$ python3 -q
>>> import numpy as np
>>> from numpy import linalg as LA
>>> np.set_printoptions(precision=3, suppress=True, linewidth=100, sign=" ")
>>> F = np.array([[1, -4, -3, -4], [-4, 0, 2, -5], [-2, -1, 4, 5]])
>>> np.round(LA.norm(F, 2), 3)
np.float64(8.905)
>>> print(round(LA.norm(F[0], 1), 3), np.round(LA.norm(F[0], np.inf), 3))
12.0 4.0
>>> print(round(float(LA.norm(F, "nuc")), 3))
18.941
>>> round(LA.norm(F[0] - F[1]), 3)
np.float64(8.185)
>>> LA.norm(F, axis=0)
array([ 4.583,  4.123,  5.385,  8.124])
>>> x0 = np.array([3, 5, 8, 3])
>>> F * x0
array([[  3, -20, -24, -12],
       [-12,   0,  16, -15],
       [ -6,  -5,  32,  15]])
>>> np.sign((F @ x0).round(6))
array([-1, -1,  1])
>>> print(np.einsum("ij,j->i", F, x0))
[-53 -11  36]
>>> (F @ x0).argmax()
np.int64(2)
>>> print(LA.norm(F @ x0) <= LA.norm(F, 2) * LA.norm(x0) + 1e-9)
True
>>> A2 = np.array([[3, -2, -3], [-4, 0, 0], [1, 1, 0], [-5, -2, -2]])
>>> np.einsum("ik,kj->ji", F, A2)
array([[ 36,  15, -23],
       [  3,  20,  -2],
       [  5,  22,  -4]])
>>> np.vstack([F, A2.T]).shape
(6, 4)
>>> r0, v = F[2], F[0]
>>> r0 @ v
np.int64(-30)
>>> r0 @ r0
np.int64(46)
>>> p = (r0 @ v) / (r0 @ r0) * r0
>>> round(float((v - p) @ r0), 3)
0.0
>>> print(v - p)
[-0.304 -4.652 -0.391 -0.739]
>>> p
array([ 1.304,  0.652, -2.609, -3.261])
>>> LA.matrix_rank(np.outer(r0, v))
np.int64(1)
>>> ang = np.radians(135)
>>> Rm = np.eye(4)
>>> Rm[2, 2] = Rm[3, 3] = np.cos(ang)
>>> Rm[2, 3], Rm[3, 2] = -np.sin(ang), np.sin(ang)
>>> Rm
array([[ 1.   ,  0.   ,  0.   ,  0.   ],
       [ 0.   ,  1.   ,  0.   ,  0.   ],
       [ 0.   ,  0.   , -0.707, -0.707],
       [ 0.   ,  0.   ,  0.707, -0.707]])
>>> A2 = F @ Rm.T
>>> np.abs(A2 - F).max(axis=0)
array([  0.   ,   0.   ,  10.364,   9.95 ])
>>> M = np.array([[2.0, 0.0, 1.0], [0.0, 0.0, -3.0], [0.0, 1.0, 3.0]])
>>> hat = np.triu(np.array([[1, 1, 5], [2, 3, 5], [1, 1, 2]]), 1) + np.eye(3)
>>> A2 = hat @ M @ LA.inv(hat)
>>> LA.matrix_rank(A2)
np.int64(3)
>>> np.trace(A2), np.trace(M)
(np.float64(5.0), np.float64(5.0))
>>> np.poly(M)
array([ 1., -5.,  9., -6.])
>>> np.einsum("ii->", M)
np.float64(5.0)
>>> np.round(LA.eigvals(M).sum().real, 3)
np.float64(5.0)
>>> np.einsum("ij,ji->", M, M)
np.float64(7.0)
>>> r0, v = M[0], M[2]
>>> print(r0 @ v)
3.0
>>> r0 @ r0
np.float64(5.0)
>>> p = (r0 @ v) / (r0 @ r0) * r0
>>> p
array([ 1.2,  0. ,  0.6])
>>> np.round(LA.norm(r0 + v) ** 2 + LA.norm(r0 - v) ** 2, 3)
np.float64(30.0)
>>> v - p
array([-1.2,  1. ,  2.4])
